$ python3 -q
>>> import numpy as np
>>> np.set_printoptions(precision=2, suppress=True, linewidth=100)
>>> def rnd(a):
...     return np.round(a, 2) + 0
... 
>>> M = np.array([[1, -3, 0, -7], [-7, 1, -3, 0], [0, -7, 1, -3], [-3, 0, -7, 1]])
>>> f = np.array([0, 2, 0, 1])
>>> Y = M + np.outer(f, np.eye(4)[2])
>>> np.linalg.matrix_rank(np.linalg.inv(Y) - np.linalg.inv(M), tol=1e-8)
np.int64(1)
>>> rnd(np.linalg.det(Y) / np.linalg.det(M)), rnd(1 + np.linalg.solve(M, f)[2])
(np.float64(0.97), np.float64(0.97))
>>> proj = np.triu(np.array([[4, -5, -1, 4], [-1, 3, 4, -4], [-4, -3, -5, -4], [-4, 3, -1, -5]]), 1) + np.eye(4)
>>> Y = proj @ M @ np.linalg.inv(proj)
>>> Y
array([[   24.,   119.,  -466., -1484.],
       [    5.,    -2.,    42.,   124.],
       [   12.,    53.,  -171.,  -527.],
       [   -3.,   -15.,    50.,   153.]])
>>> np.trace(Y), np.trace(M)
(np.float64(4.0), np.int64(4))
>>> W = np.array([[-2, 1, 2, 0], [2, -2, -1, -2], [-2, 0, -1, 2], [-1, 1, -1, 1]])
>>> coef = np.array([2, 1, 2, 2])
>>> act = np.maximum(Y @ W + coef, 0)
>>> np.linalg.matrix_rank(act)
np.int64(4)
>>> (act > 0).mean(axis=0)
array([0.5, 0.5, 0.5, 0.5])
>>> (act > 0).astype(int)
array([[1, 0, 1, 0],
       [0, 1, 0, 1],
       [1, 0, 1, 0],
       [0, 1, 0, 1]])
>>> C = np.array([[-5, 4, -3], [0, -2, 4], [0, 0, 4], [5, -1, 0]])
>>> W @ C
array([[ 10, -10,  18],
       [-20,  14, -18],
       [ 20, -10,   2],
       [ 10,  -7,   3]])
>>> (act @ C).round(6).argmax(axis=1)
array([1, 0, 1, 0])
>>> rnd(np.linalg.eigvals(M))
array([11.+0.j, -9.+0.j,  1.+4.j,  1.-4.j])
>>> rnd(np.poly(M))
array([    1.,    -4.,   -78.,   164., -1683.])
>>> Y = M[0, 0] * M[1:] - np.outer(M[1:, 0], M[0])
>>> Y
array([[  0, -20,  -3, -49],
       [  0,  -7,   1,  -3],
       [  0,  -9,  -7, -20]])
>>> M[:, 0] / M[0, 0]
array([ 1., -7.,  0., -3.])
>>> np.flatnonzero(~Y.round(6).any(axis=1))
array([], dtype=int64)
>>> K = np.diag(3 * np.array([0, 1, 0])) + np.array([[3, -2, -1], [2, -4, 1], [-3, 0, -4]])
>>> K
array([[ 3, -2, -1],
       [ 2, -1,  1],
       [-3,  0, -4]])
>>> rnd(np.linalg.det(K[::-1]))
np.float64(-5.0)
>>> rnd(np.linalg.det(2 * K)), rnd(np.linalg.det(K))
(np.float64(40.0), np.float64(5.0))
>>> rnd(np.poly(K))
array([  1.,   2., -10.,  -5.])
>>> rnd(np.linalg.det(K.T))
np.float64(5.0)
>>> np.einsum("ij,ji->", K, K)
np.int64(24)
>>> rnd(np.linalg.eigvals(K))
array([ 2.6 , -4.13, -0.47])
>>> rnd(np.linalg.eigvals(K).sum().real)
np.float64(-2.0)
>>> Y = np.array([[2, 1], [5, 0], [-4, -3]])
>>> np.linalg.matrix_rank(np.vstack([K, Y.T]))
np.int64(3)
>>> np.vstack([K, Y.T]).shape
(5, 3)
>>> x0 = np.array([0, 2, 3])
>>> rhs = K @ x0
>>> coef, lr = np.zeros(3), 1 / np.linalg.norm(K, 2) ** 2
>>> for i in range(6):
...     coef -= lr * K.T @ (K @ coef - rhs)
...     if i % 2 == 0: print(i, round(np.linalg.norm(K @ coef - rhs), 2))
... 
0 7.12
2 2.66
4 1.0
>>> rnd(coef)
array([-0.23,  1.38,  3.09])
>>> rnd(np.linalg.cond(K))
np.float64(22.96)
